% ipython --no-banner

In [1]: import numpy as np

In [2]: from numpy import linalg as LA

In [3]: np.set_printoptions(precision=2, suppress=True, linewidth=100)

In [4]: def rd(a):
   ...:     return np.round(a, 2) + 0
   ...: 

In [5]: data = np.load("m.npy")

In [6]: data
Out[6]: 
array([[ 0.03,  0.84, -2.95,  2.97,  3.16,  0.86,  0.09],
       [-0.01,  2.06, -6.18,  6.09,  6.2 ,  2.09,  0.12],
       [ 0.16,  1.04, -2.84,  2.92,  2.8 ,  0.86, -0.02],
       [ 0.09, -0.96,  3.15, -2.9 , -3.  , -0.96,  0.15],
       [ 0.05,  2.13, -6.01,  5.99,  5.84,  1.8 , -0.16],
       [ 0.1 , -1.11,  2.84, -2.96, -2.88, -0.9 , -0.08],
       [ 0.15,  2.02, -5.96,  5.88,  5.92,  2.05, -0.02],
       [-0.02, -1.83,  6.12, -6.02, -5.77, -2.01, -0.01],
       [ 0.08,  1.95, -6.09,  5.86,  6.12,  2.03, -0.15],
       [ 0.04,  2.09, -6.06,  6.13,  6.  ,  2.17, -0.03],
       [-0.04,  0.9 , -2.96,  3.07,  3.11,  1.08,  0.24],
       [-0.01, -0.09, -0.12, -0.05, -0.07,  0.  ,  0.03],
       [-0.24, -1.08,  3.  , -2.92, -3.16, -0.84, -0.02],
       [-0.17,  1.93, -5.99,  6.17,  6.08,  1.97, -0.05]])

In [7]: rng = np.random.default_rng(235196)

In [8]: labels = rng.permutation(7)

In [9]: M2 = data[:, labels] * rng.choice([-1, 1], 7)

In [10]: M2
Out[10]: 
array([[-2.95,  0.86,  0.09, -0.84, -0.03, -2.97,  3.16],
       [-6.18,  2.09,  0.12, -2.06,  0.01, -6.09,  6.2 ],
       [-2.84,  0.86, -0.02, -1.04, -0.16, -2.92,  2.8 ],
       [ 3.15, -0.96,  0.15,  0.96, -0.09,  2.9 , -3.  ],
       [-6.01,  1.8 , -0.16, -2.13, -0.05, -5.99,  5.84],
       [ 2.84, -0.9 , -0.08,  1.11, -0.1 ,  2.96, -2.88],
       [-5.96,  2.05, -0.02, -2.02, -0.15, -5.88,  5.92],
       [ 6.12, -2.01, -0.01,  1.83,  0.02,  6.02, -5.77],
       [-6.09,  2.03, -0.15, -1.95, -0.08, -5.86,  6.12],
       [-6.06,  2.17, -0.03, -2.09, -0.04, -6.13,  6.  ],
       [-2.96,  1.08,  0.24, -0.9 ,  0.04, -3.07,  3.11],
       [-0.12,  0.  ,  0.03,  0.09,  0.01,  0.05, -0.07],
       [ 3.  , -0.84, -0.02,  1.08,  0.24,  2.92, -3.16],
       [-5.99,  1.97, -0.05, -1.93,  0.17, -6.17,  6.08]])

In [11]: left, _, vt = LA.svd(data.T @ M2)

In [12]: labels
Out[12]: array([2, 5, 6, 1, 0, 3, 4])
